% python3 -q
>>> import numpy as np
>>> import numpy.linalg as la
>>> np.set_printoptions(precision=3, suppress=True, linewidth=100)
>>> X = np.load("arr.npy")
>>> print(X)
[[-3 -2  4 -5  1 -2  2]
 [-2 -3 -2  4 -5  1 -2]
 [ 4 -2 -3 -2  4 -5  1]
 [-5  4 -2 -3 -2  4 -5]
 [ 1 -5  4 -2 -3 -2  4]
 [-2  1 -5  4 -2 -3 -2]
 [ 2 -2  1 -5  4 -2 -3]]
>>> # equal to its transpose
>>> Uu, sv, vt = la.svd(X, full_matrices=False)
>>> print(round(float(np.sqrt((sv ** 2).sum())), 3), round(float(la.norm(X)), 3))
22.383 22.383
>>> print(np.round(vt @ vt.T, 3) + 0)
[[1. 0. 0. 0. 0. 0. 0.]
 [0. 1. 0. 0. 0. 0. 0.]
 [0. 0. 1. 0. 0. 0. 0.]
 [0. 0. 0. 1. 0. 0. 0.]
 [0. 0. 0. 0. 1. 0. 0.]
 [0. 0. 0. 0. 0. 1. 0.]
 [0. 0. 0. 0. 0. 0. 1.]]
>>> print(np.round(Uu.T @ X @ vt.T, 3) + 0)
[[14.603  0.     0.     0.     0.     0.     0.   ]
 [ 0.    10.63   0.     0.     0.     0.     0.   ]
 [ 0.     0.    10.189  0.     0.     0.     0.   ]
 [ 0.     0.     0.     6.548  0.     0.     0.   ]
 [ 0.     0.     0.     0.     4.534  0.     0.   ]
 [ 0.     0.     0.     0.     0.     2.425  0.   ]
 [ 0.     0.     0.     0.     0.     0.     1.277]]
>>> print((sv > 1e-8).sum())
7
>>> print(np.allclose(Uu * sv @ vt, X))
True
>>> print(sv)
[14.603 10.63  10.189  6.548  4.534  2.425  1.277]
>>> print(np.abs(vt[0]))
[0.357 0.355 0.38  0.451 0.38  0.355 0.357]
>>> print(np.round(Uu.T @ Uu, 3) + 0)
[[1. 0. 0. 0. 0. 0. 0.]
 [0. 1. 0. 0. 0. 0. 0.]
 [0. 0. 1. 0. 0. 0. 0.]
 [0. 0. 0. 1. 0. 0. 0.]
 [0. 0. 0. 0. 1. 0. 0.]
 [0. 0. 0. 0. 0. 1. 0.]
 [0. 0. 0. 0. 0. 0. 1.]]
>>> evals, V = la.eigh(X)
>>> print((evals > 1e-8).sum(), (evals < -1e-8).sum())
1 6
>>> print(la.svd(X, compute_uv=False))
[14.603 10.63  10.189  6.548  4.534  2.425  1.277]
>>> print(np.unique(evals.round(6) + 0, return_counts=True)[1])
[1 1 1 1 1 1 1]
>>> print(evals)
[-10.63  -10.189  -6.548  -4.534  -2.425  -1.277  14.603]
>>> print(la.eigvalsh(X @ X))
[  1.631   5.881  20.558  42.882 103.811 112.988 213.249]
>>> print(V @ np.diag(evals) @ V.T)
[[-3. -2.  4. -5.  1. -2.  2.]
 [-2. -3. -2.  4. -5.  1. -2.]
 [ 4. -2. -3. -2.  4. -5.  1.]
 [-5.  4. -2. -3. -2.  4. -5.]
 [ 1. -5.  4. -2. -3. -2.  4.]
 [-2.  1. -5.  4. -2. -3. -2.]
 [ 2. -2.  1. -5.  4. -2. -3.]]
>>> M = np.load("m.npy")
>>> print(M)
[[ 2.28  1.32  0.27]
 [-1.36 -0.34 -0.24]
 [ 2.12  0.95  0.3 ]
 [-0.68 -0.17 -0.12]]
>>> print(np.unique(M.round(6), axis=0).shape)
(4, 3)
>>> print(np.abs(np.diag(la.qr(M)[1])) > 1e-9)
[ True  True False]
>>> Uu, sv, vt = la.svd(M)
>>> V = vt[:(sv > 1e-8).sum()]
>>> rng = np.random.default_rng(67049)
>>> vec = M[2] + -3 * M[1] + rng.integers(2) * np.eye(3)[0]
>>> print(vec)
[6.2  1.97 1.02]
>>> print(np.allclose(V.T @ V @ vec, vec))
True
>>> print(np.diag(V.T @ V))
[0.955 0.971 0.074]
>>> vec = np.array([0, 1, 0, -1, 2, -1, 1])
>>> target = X @ vec
>>> print(target)
[  9 -20  14  -6  -3  -6  10]
>>> print(np.round(la.solve(X, target), 3) + 0)
[ 0.  1.  0. -1.  2. -1.  1.]
>>> print(np.round(la.solve(X.T, X[6]), 3) + 0)
[0. 0. 0. 0. 0. 0. 1.]
>>> print(np.round(la.solve(X, target + X[:, 0]), 3) + 0)
[ 1.  1.  0. -1.  2. -1.  1.]
>>> print(np.round(la.solve(X, X[:, 3]), 3) + 0)
[0. 0. 0. 1. 0. 0. 0.]
>>> r = la.matrix_rank(M)
>>> print(r)
2
>>> N = la.svd(M)[2][r:].T
>>> print(la.matrix_rank(M.T @ M), la.matrix_rank(M @ M.T))
2 2
>>> print(np.allclose(M @ N, 0))
True
>>> print(N @ N.T)
[[ 0.045 -0.036 -0.204]
 [-0.036  0.029  0.163]
 [-0.204  0.163  0.926]]
>>> print(N.shape)
(3, 1)
>>> print([int(la.matrix_rank(M[:i])) for i in range(1, len(M) + 1)])
[1, 2, 2, 2]
>>> print([int(la.matrix_rank(np.delete(M, i, axis=0))) for i in range(4)])
[2, 2, 2, 2]
>>> ang = np.radians(45)
>>> r_ = np.eye(3)
>>> r_[0, 0] = r_[2, 2] = np.cos(ang)
>>> r_[0, 2], r_[2, 0] = -np.sin(ang), np.sin(ang)
>>> print(r_)
[[ 0.707  0.    -0.707]
 [ 0.     1.     0.   ]
 [ 0.707  0.     0.707]]
>>> Y = M @ r_.T
>>> print(np.abs(Y - M).max(axis=0))
[0.859 0.    1.533]
>>> print(np.allclose(M @ M.T, Y @ Y.T))
True
>>> print(np.round(la.svd(M, compute_uv=False), 3) + 0, np.round(la.svd(Y, compute_uv=False), 3) + 0)
[3.857 0.391 0.   ] [3.857 0.391 0.   ]
>>> A = np.load("sample10.npy")
>>> print(A)
[[ 0.005 -0.048 -0.053 -0.011]
 [-0.048  0.495  0.483 -0.118]
 [-0.053  0.483  0.527  0.113]
 [-0.011 -0.118  0.113  0.972]]
>>> # symmetric, so the eigenvalues are real
>>> T = np.stack([A, -2 * A, A[::-1]])
>>> print(T.shape)
(3, 4, 4)
>>> print(la.matrix_rank(T.reshape(3, -1)))
2
>>> data = np.abs(np.array([[0, 2, 3, 2, 2, 2, 0, 0],
...     [3, 2, 1, 3, 1, 1, 0, 1],
...     [1, 3, 3, 1, 1, 3, 3, 0],
...     [2, 3, 2, 0, 3, 0, 3, 0],
...     [3, 1, 3, 0, 0, 3, 0, 1],
...     [1, 3, 3, 2, 2, 0, 0, 2],
...     [3, 3, 3, 0, 2, 0, 3, 1],
...     [2, 0, 3, 3, 1, 3, 1, 3]])) + np.eye(8)
>>> data = data / data.sum(axis=1, keepdims=True)
>>> print(data)
[[0.083 0.167 0.25  0.167 0.167 0.167 0.    0.   ]
 [0.231 0.231 0.077 0.231 0.077 0.077 0.    0.077]
 [0.062 0.188 0.25  0.062 0.062 0.188 0.188 0.   ]
 [0.143 0.214 0.143 0.071 0.214 0.    0.214 0.   ]
 [0.25  0.083 0.25  0.    0.083 0.25  0.    0.083]
 [0.071 0.214 0.214 0.143 0.143 0.071 0.    0.143]
 [0.188 0.188 0.188 0.    0.125 0.    0.25  0.062]
 [0.118 0.    0.176 0.176 0.059 0.176 0.059 0.235]]
>>> Y = la.invert(data)
Traceback (most recent call last):
  File "<python-input-67>", line 1, in <module>
    Y = la.invert(data)
        ^^^^^^^^^
AttributeError: module 'numpy.linalg' has no attribute 'invert'
>>> Y = la.inv(data)
>>> print(round(la.slogdet(data)[0], 3))
-1.0
>>> print((np.abs(Y) > 1e-9).astype(int))
[[1 1 1 1 1 1 1 1]
 [1 1 1 1 1 1 1 1]
 [1 1 1 1 1 1 1 1]
 [1 1 1 1 1 1 1 1]
 [1 1 1 1 1 1 1 1]
 [1 1 1 1 1 1 1 1]
 [1 1 1 1 1 1 1 1]
 [1 1 1 1 1 1 1 1]]
>>> print(round(la.det(data) * la.det(Y), 3))
1.0
>>> print(np.round(la.det(data) * Y, 3) + 0)
[[0. 0. 0. 0. 0. 0. 0. 0.]
 [0. 0. 0. 0. 0. 0. 0. 0.]
 [0. 0. 0. 0. 0. 0. 0. 0.]
 [0. 0. 0. 0. 0. 0. 0. 0.]
 [0. 0. 0. 0. 0. 0. 0. 0.]
 [0. 0. 0. 0. 0. 0. 0. 0.]
 [0. 0. 0. 0. 0. 0. 0. 0.]
 [0. 0. 0. 0. 0. 0. 0. 0.]]
>>> print(np.round(la.inv(Y), 3) + 0)
[[0.083 0.167 0.25  0.167 0.167 0.167 0.    0.   ]
 [0.231 0.231 0.077 0.231 0.077 0.077 0.    0.077]
 [0.062 0.187 0.25  0.062 0.062 0.187 0.187 0.   ]
 [0.143 0.214 0.143 0.071 0.214 0.    0.214 0.   ]
 [0.25  0.083 0.25  0.    0.083 0.25  0.    0.083]
 [0.071 0.214 0.214 0.143 0.143 0.071 0.    0.143]
 [0.187 0.187 0.187 0.    0.125 0.    0.25  0.062]
 [0.118 0.    0.176 0.176 0.059 0.176 0.059 0.235]]
>>> print([round(float(la.det(X[:i, :i])), 2) + 0 for i in range(1, 8)])
[-3.0, 5.0, 77.0, -1368.0, 6859.0, -34067.0, 145435.0]
>>> Y = data / la.norm(data, axis=1, keepdims=True)
>>> C2 = Y @ Y.T
>>> print(np.round(np.degrees(np.arccos(np.clip(C2[2, 0], -1, 1))), 3))
33.012
>>> print(np.argwhere(np.triu(np.abs(C2) > 0.95, 1)))
[]
>>> Y = data + rng.integers(-2, 3, (8, 7)) @ rng.integers(-2, 3, (7, 8))
>>> print(Y)
[[ -7.917   0.167   6.25   -5.833   4.167   3.167  -3.    -11.   ]
 [ 10.231   5.231   6.077   1.231   2.077  -5.923   0.      8.077]
 [ 10.062  -3.812   8.25    1.062   0.062   2.188  -1.812   0.   ]
 [ 12.143   0.214   0.143   4.071  -4.786   0.      5.214   0.   ]
 [  2.25   -5.917   2.25    2.     -4.917  -2.75   -1.      6.083]
 [  7.071   8.214   2.214  -6.857   1.143  -1.929  -5.      2.143]
 [ -2.812  -1.812  -3.812 -10.     -4.875   8.     -8.75  -10.938]
 [ 11.118  -3.     -3.824   2.176  -7.941   3.176  -0.941   0.235]]
>>> print(np.round(la.svd(Y - data, compute_uv=False), 3) + 0)
[30.133 20.725 17.757 12.503  9.69   3.881  0.93   0.   ]
>>> Q, V = la.qr(data[:, :5])[0], la.qr(data[:, 5:])[0]
>>> sv = la.svd(Q.T @ V, compute_uv=False)
>>> print((sv > 0.9).sum())
1
>>> print(np.degrees(np.arccos(sv.clip(0, 1))))
[ 6.777 38.192 65.297]
>>> print(round(float(la.norm(Q @ Q.T - V @ V.T, 2)), 3))
1.0
>>> mat = np.load("a.npy")
>>> print(mat)
[[-3.  1.  0.  0.  0.  0.  0.]
 [ 0. -3.  1.  0.  0.  0.  0.]
 [ 0.  0. -3.  1.  0.  0.  0.]
 [ 0.  0.  0. -3.  1.  0.  0.]
 [ 0.  0.  0.  0. -3.  1.  0.]
 [ 0.  0.  0.  0.  0. -3.  1.]
 [ 0.  0.  0.  0.  0.  0. -3.]]
>>> # triangular: eigenvalues sit on the diagonal
>>> Y = mat[0, 0] * mat[1:] - np.outer(mat[1:, 0], mat[0])
>>> print(Y)
[[ 0.  9. -3. -0. -0. -0. -0.]
 [ 0. -0.  9. -3. -0. -0. -0.]
 [ 0. -0. -0.  9. -3. -0. -0.]
 [ 0. -0. -0. -0.  9. -3. -0.]
 [ 0. -0. -0. -0. -0.  9. -3.]
 [ 0. -0. -0. -0. -0. -0.  9.]]
>>> print(np.flatnonzero(~Y.round(6).any(axis=1)))
[]
>>> print(np.prod(np.diag(mat)), np.round(la.det(mat), 3))
-2187.0 -2187.0
>>> print(la.matrix_rank(mat - mat[0, 0] * np.eye(7)))
6
>>> print(np.allclose(mat @ mat.T, mat.T @ mat))
False
>>> print(np.sort(np.abs(la.eigvals(mat))))
[3. 3. 3. 3. 3. 3. 3.]
>>> m1 = np.loadtxt("mat.csv", delimiter=",")
>>> print(m1)
[[-3.926 -7.953  8.445  2.686 -3.877]
 [ 1.55  -0.849  2.51  -6.726  1.825]
 [-3.811 -5.962  8.183  2.849 -3.263]
 [ 2.434 -1.184  2.321 -4.807 -0.823]
 [-3.911 -5.414  5.444  1.616 -5.962]
 [ 1.91   2.529  0.644 -5.197 -0.12 ]
 [-3.111 -6.766  5.751  0.421 -2.998]
 [ 1.825  0.881  0.413 -4.852  0.62 ]
 [-3.473 -7.273  9.466  3.723 -2.899]
 [-0.597  0.538  0.031 -7.364  1.084]
 [ 1.726  0.142  1.442 -5.755  0.164]
 [ 1.358  0.327  3.958 -7.338 -1.257]
 [-3.522 -6.219  7.837  0.335 -2.696]
 [-2.883  4.949  1.809 -2.714 -4.359]
 [ 1.273 -0.372  2.967 -7.116  1.1  ]
 [-4.427 -7.397  8.129  1.463 -3.117]
 [-1.523  7.087 -0.41  -4.305 -2.887]
 [-4.467  4.451 -0.305 -2.946 -2.762]
 [-3.872 -6.939  7.839  1.936 -4.291]
 [-4.603 -7.763  6.733  2.329 -4.213]
 [-2.641  5.943  1.042 -2.49  -2.446]
 [-4.126 -6.641  7.377  0.757 -4.353]
 [-2.53  -7.636  9.136  3.837 -4.084]
 [ 2.887  0.555  1.22  -7.419 -0.629]
 [-1.636  6.289 -0.57  -2.69  -2.078]
 [-3.485 -5.793  8.85   3.129 -3.224]
 [ 2.027  1.697  2.535 -7.329 -0.555]
 [-2.897  4.2    1.091 -4.389 -3.651]
 [-7.137 -6.434  6.21   2.48  -3.433]
 [-4.334 -5.805  7.279  1.085 -3.351]
 [ 1.037 -1.568  2.484 -6.547 -0.313]
 [-3.674  5.701 -0.23  -0.894 -0.972]
 [-4.998 -6.23   9.84   1.596 -4.12 ]
 [ 2.183 -0.72   3.995 -7.531  2.696]
 [ 0.643  1.498  2.861 -6.742 -1.787]]
>>> print(np.abs(m1).max())
9.84
>>> print(np.count_nonzero(m1))
175
>>> print(m1.shape)
(35, 5)
>>> print(la.matrix_rank(m1))
5
>>> print(m1.mean(axis=0))
[-1.735 -1.661  4.181 -2.14  -2.087]
>>> print(np.unravel_index(np.abs(m1).argmax(), m1.shape))
(np.int64(32), np.int64(2))
